In [1]: import numpy as np

In [2]: np.set_printoptions(suppress=True, linewidth=200)

In [3]: def rd(a):
   ...:     return np.round(a, 2) + 0
   ...: 

In [4]: data = np.loadtxt("sample4.csv", delimiter=",")

In [5]: print(data)
[[0. 3. 3. 1. 3. 5. 4. 2. 2.]
 [3. 4. 1. 0. 2. 3. 4. 5. 5.]
 [3. 1. 2. 3. 1. 4. 2. 3. 2.]
 [1. 0. 3. 6. 4. 1. 4. 1. 4.]
 [3. 2. 1. 4. 4. 3. 3. 2. 4.]
 [5. 3. 4. 1. 3. 4. 1. 4. 3.]
 [4. 4. 2. 4. 3. 1. 4. 3. 2.]
 [2. 5. 3. 1. 2. 4. 3. 6. 1.]
 [2. 5. 2. 4. 4. 3. 2. 1. 2.]]

In [6]: evals, vecs = np.linalg.eigh(data)

In [7]: vec = np.array([5, 2, 6, 6, 3, 3, 1, 4, 8])

In [8]: print(rd(np.linalg.eigvalsh(data[1:, 1:])))
[-4.51 -2.4  -0.38  0.91  3.22  4.07  8.16 22.92]

In [9]: print(np.abs(data).sum(axis=1).max(), rd(np.abs(evals).max()))
28.0 25.53

In [10]: print(vec @ data @ vec)
3858.0

In [11]: print(vec @ data @ vec / (vec @ vec), rd(evals[0]), rd(evals[-1]))
19.29 -4.84 25.53

In [12]: print((np.sign(vecs[:, -1].round(6)) == np.sign(vecs[0, -1].round(6))).astype(int))
[1 1 1 1 1 1 1 1 1]

In [13]: r0 = np.array([1, -1])

In [14]: print(np.cross(data[6, :3], data[1, :3]))
[-4.  2.  4.]

In [15]: print(np.polyval(r0, data[6]))
[3. 3. 1. 3. 2. 0. 3. 2. 1.]

In [16]: vec = np.array([-3, 0, 3, -1, -3, -2, 3, 0, 3])

In [17]: print((data * vec).sum(axis=1))
[  7.   9.  -5.  10.  -7.  -9.  -3.   0. -10.]
